In [1]: import numpy as np

In [2]: from numpy import linalg as LA

In [3]: np.set_printoptions(precision=1, suppress=True, linewidth=140)

In [4]: m1 = np.load("arr.npy")

In [5]: m1
Out[5]: 
array([[-0.9,  0.3, -0.2, -0.1],
       [ 0. , -0.6, -0.5, -0.6],
       [ 0.3,  0.4, -0.8,  0.3],
       [-0.3, -0.6, -0.1,  0.7]])

In [6]: x0 = np.array([-1, 2, 2, -2])

In [7]: 4 - LA.matrix_rank(m1 - np.eye(4), tol=1e-8)
Out[7]: np.int64(1)

In [8]: np.round(LA.det(m1), 1)
Out[8]: np.float64(-1.0)

In [9]: rng = np.random.default_rng(43)

In [10]: idx = rng.permutation(4)

In [11]: idx
Out[11]: array([1, 2, 0, 3])

In [12]: M2 = m1[idx][:, idx]

In [13]: print(np.allclose(M2, m1))
False

In [14]: round(LA.det(M2), 1), round(float(LA.det(m1[idx])), 1)
Out[14]: (np.float64(-1.0), -1.0)

In [15]: round(float(np.trace(M2)), 1)
Out[15]: -1.7

In [16]: M2
Out[16]: 
array([[-0.6, -0.5,  0. , -0.6],
       [ 0.4, -0.8,  0.3,  0.3],
       [ 0.3, -0.2, -0.9, -0.1],
       [-0.6, -0.1, -0.3,  0.7]])

In [17]: hat = np.triu(np.array([[-5, -7, 1, 0], [8, 5, 8, 2], [-3, 3, 4, -3], [-2, 2, 8, 7]]), 1) + np.eye(4)

In [18]: M2 = hat @ m1 @ LA.inv(hat)

In [19]: LA.matrix_rank(M2)
Out[19]: np.int64(4)

In [20]: M2
Out[20]: 
array([[  -0.7,    0.2,    1.3,    8.1],
       [   1.5,   11.9, -103.9, -332.4],
       [   1. ,    9.4,  -76.7, -250.9],
       [  -0.3,   -2.4,   19.4,   63.9]])

In [21]: np.round(np.poly(M2), 1) + 0
Out[21]: array([ 1. ,  1.7,  0. , -1.7, -1. ])

In [22]: data = np.arange(9).reshape(3, 3) + -3

In [23]: data
Out[23]: 
array([[-3, -2, -1],
       [ 0,  1,  2],
       [ 3,  4,  5]])

In [24]: # rows and columns are dependent

In [25]: LA.lstsq(data[:-1].T, data[-1])[2]
Out[25]: np.int32(2)

In [26]: round(np.trace(LA.pinv(data) @ data), 1)
Out[26]: np.float64(2.0)

In [27]: np.unique(data.round(6), axis=0).shape
Out[27]: (3, 3)

In [28]: A = np.loadtxt("layer13.csv", delimiter=",")

In [29]: A
Out[29]: 
array([[18., -6.,  6.],
       [-6.,  4., -4.],
       [ 6., -4.,  4.]])

In [30]: # symmetric, so the eigenvalues are real

In [31]: M2 = np.array([[2, 9], [-2, -8]])

In [32]: basis = np.kron(M2, A)

In [33]: LA.matrix_rank(basis)
Out[33]: np.int64(4)

In [34]: A.sum(axis=0)
Out[34]: array([18., -6.,  6.])

In [35]: np.count_nonzero(A)
Out[35]: np.int64(9)

In [36]: LA.matrix_rank(A)
Out[36]: np.int64(2)

In [37]: np.round(LA.svd(A, compute_uv=False), 1) + 0
Out[37]: array([22.8,  3.2,  0. ])

In [38]: np.diff(A, axis=0)
Out[38]: 
array([[-24.,  10., -10.],
       [ 12.,  -8.,   8.]])

In [39]: print(A.mean(axis=0))
[ 6. -2.  2.]

In [40]: ang = np.sort(rng.uniform(-2, 2, 26))

In [41]: feats = np.c_[ang, ang ** 2, ang ** 3] @ np.array([[2, 5, 5], [2, 0, 0], [1, 2, 4]])

In [42]: feats
Out[42]: 
array([[ -3.9, -25.5, -41.1],
       [ -3.5, -23.8, -37.9],
       [ -3.3, -22.3, -35.3],
       [ -1.9, -14.7, -21.8],
       [ -1.1,  -8.2, -10.8],
       [ -0.9,  -6.4,  -8.1],
       [ -0.9,  -5.8,  -7.2],
       [ -0.9,  -5.8,  -7.2],
       [ -0.8,  -4.7,  -5.6],
       [ -0.5,  -1.7,  -1.7],
       [ -0.5,  -1.6,  -1.7],
       [ -0.3,  -1. ,  -1. ],
       [ -0.1,  -0.3,  -0.3],
       [  0.3,   0.7,   0.7],
       [  1. ,   1.8,   1.9],
       [  1.1,   2. ,   2.1],
       [  5.1,   7.1,   9.1],
       [  5.4,   7.5,   9.8],
       [  8.8,  11.7,  16.7],
       [  8.9,  11.8,  16.8],
       [ 11.9,  15.5,  23.2],
       [ 15.4,  20. ,  31.1],
       [ 15.5,  20.2,  31.5],
       [ 16. ,  20.8,  32.6],
       [ 16.3,  21.2,  33.3],
       [ 19.8,  25.8,  41.6]])

In [43]: w1 = np.array([[1, 4, 3], [0, 5, 0], [1, 4, 4]])

In [44]: coef = np.array([-5, 0, -1])

In [45]: act = np.maximum(feats @ w1 + coef, 0)

In [46]: (act > 0).mean(axis=0)
Out[46]: array([0.4, 0.5, 0.5])

In [47]: (act > 0).astype(int)
Out[47]: 
array([[0, 0, 0],
       [0, 0, 0],
       [0, 0, 0],
       [0, 0, 0],
       [0, 0, 0],
       [0, 0, 0],
       [0, 0, 0],
       [0, 0, 0],
       [0, 0, 0],
       [0, 0, 0],
       [0, 0, 0],
       [0, 0, 0],
       [0, 0, 0],
       [0, 1, 1],
       [0, 1, 1],
       [0, 1, 1],
       [1, 1, 1],
       [1, 1, 1],
       [1, 1, 1],
       [1, 1, 1],
       [1, 1, 1],
       [1, 1, 1],
       [1, 1, 1],
       [1, 1, 1],
       [1, 1, 1],
       [1, 1, 1]])

In [48]: print(LA.matrix_rank(act))
3

In [49]: basis = np.array([[1, -2, -2], [1, 2, -2], [2, 1, 2]])

In [50]: print((act @ basis).round(6).argmax(axis=1))
[0 0 0 0 0 0 0 0 0 0 0 0 0 1 1 1 1 1 1 1 1 0 0 0 0 0]

In [51]: r0 = np.array([2, 4, 1, 0])

In [52]: M2 = m1 + np.outer(r0, np.eye(4)[3])

In [53]: LA.matrix_rank(M2 - m1)
Out[53]: np.int64(1)

In [54]: round(float(LA.det(M2) / LA.det(m1)), 1), round(1 + LA.solve(m1, r0)[3], 1)
Out[54]: (-1.5, np.float64(-1.5))

In [55]: def softmax(z):
    ...:     e = np.exp(z - z.max(axis=-1, keepdims=True))
    ...:     return e / e.sum(axis=-1, keepdims=True)
    ...: 

In [56]: np.round(softmax(10 * feats[5]), 1) + 0
Out[56]: array([1., 0., 0.])

In [57]: softmax(feats).sum(axis=1)
Out[57]: array([1., 1., 1., 1., 1., 1., 1., 1., 1., 1., 1., 1., 1., 1., 1., 1., 1., 1., 1., 1., 1., 1., 1., 1., 1., 1.])

In [58]: att = feats @ feats.T / np.sqrt(3)

In [59]: softmax(att)[5] @ feats
Out[59]: array([ -3.9, -25.5, -41.1])

In [60]: x0 = np.array([0, -3, -1])

In [61]: y = feats @ x0

In [62]: np.round(LA.lstsq(feats, y)[0], 1) + 0
Out[62]: array([ 0., -3., -1.])

In [63]: np.round(LA.solve(feats.T @ feats, feats.T @ y), 1) + 0
Out[63]: array([ 0., -3., -1.])

In [64]: y = y + 0.1 * rng.normal(size=26)

In [65]: y
Out[65]: 
array([ 117.7,  109. ,  102.2,   66.1,   35.3,   27.5,   24.5,   24.5,   19.6,    6.7,    6.6,    4. ,    1.1,   -2.9,   -7.3,   -8.1,
        -30.5,  -32.2,  -51.8,  -52.1,  -69.8,  -91.1,  -92.1,  -95.1,  -96.9, -118.8])

In [66]: coef, *_ = LA.lstsq(feats, y)

In [67]: np.round(feats.T @ (y - feats @ coef), 1) + 0
Out[67]: array([0., 0., 0.])

In [68]: basis = 20 * np.array([[0.1, 1.2, 0.8, -1.1, 0.1, 0.0], [0.0, -0.9, 0.7, -1.0, 1.5, 0.0]])

In [69]: idx = rng.integers(0, 2, 24)

In [70]: F = basis[idx] + rng.normal(size=(24, 6))

In [71]: F.round(1) + 0
Out[71]: 
array([[  2.3,  24. ,  17. , -19.9,   0.6,   0. ],
       [  0.8, -17.9,  15.4, -20.3,  29. ,   0.9],
       [ -0.8,  23.5,  18.4, -22. ,   2.4,  -1. ],
       [  2. ,  23.9,  17.9, -23. ,  -0.8,   0.4],
       [  1.6, -18.7,  12.2, -21.1,  30.4,  -0.6],
       [  2. ,  21.6,  15.5, -21.2,   1.7,  -1. ],
       [  3.1,  25. ,  15.5, -22.7,   3.3,  -0.5],
       [ -0.2, -16.2,  14.2, -20.5,  28. ,   0. ],
       [ -0.1, -18.6,  14.9, -21.3,  28.4,  -0.8],
       [ -0.1, -19.5,  12.8, -20.9,  29.9,  -0.8],
       [  0.9, -20.3,  14.3, -20.7,  30.4,   1.9],
       [ -0.2, -17.9,  14.7, -21.4,  30.6,   0.7],
       [ -0.2, -17.4,  14. , -20.9,  28.6,   0.9],
       [  3.7,  23.1,  16.3, -23.3,   1.4,  -0.6],
       [ -1.2, -18.2,  14.9, -19.5,  29.4,   1.3],
       [  2.1,  25.7,  14.6, -19.1,   1.7,  -1.3],
       [  0.9,  24.9,  16.8, -21.3,   2.5,  -1.2],
       [  1.8,  21.6,  15.1, -21.4,   0.1,   2.3],
       [  3.2,  22.8,  16.7, -21.5,   1.8,   0.5],
       [  1.7,  23.9,  16.5, -21.6,   2.3,   0.3],
       [  2.9,  24.8,  14.8, -22.8,   3.4,   1.6],
       [  2.5,  23.7,  16.8, -21.3,   0.4,   0.1],
       [  0.6,  23.5,  16. , -20.3,  -0.1,  -0.4],
       [  0.7, -17.3,  14.9, -21. ,  29.9,  -0.5]])

In [72]: softmax(F).sum(axis=1)
Out[72]: array([1., 1., 1., 1., 1., 1., 1., 1., 1., 1., 1., 1., 1., 1., 1., 1., 1., 1., 1., 1., 1., 1., 1., 1.])

In [73]: np.round(softmax(F[5]), 1) + 0
Out[73]: array([0., 1., 0., 0., 0., 0.])

In [74]: print(np.round(softmax(F[5] + 5), 1) + 0)
[0. 1. 0. 0. 0. 0.]

In [75]: att = F @ F.T / np.sqrt(6)

In [76]: softmax(att)[5] @ F
Out[76]: array([  2. ,  23.9,  17.7, -23. ,  -0.5,   0.4])
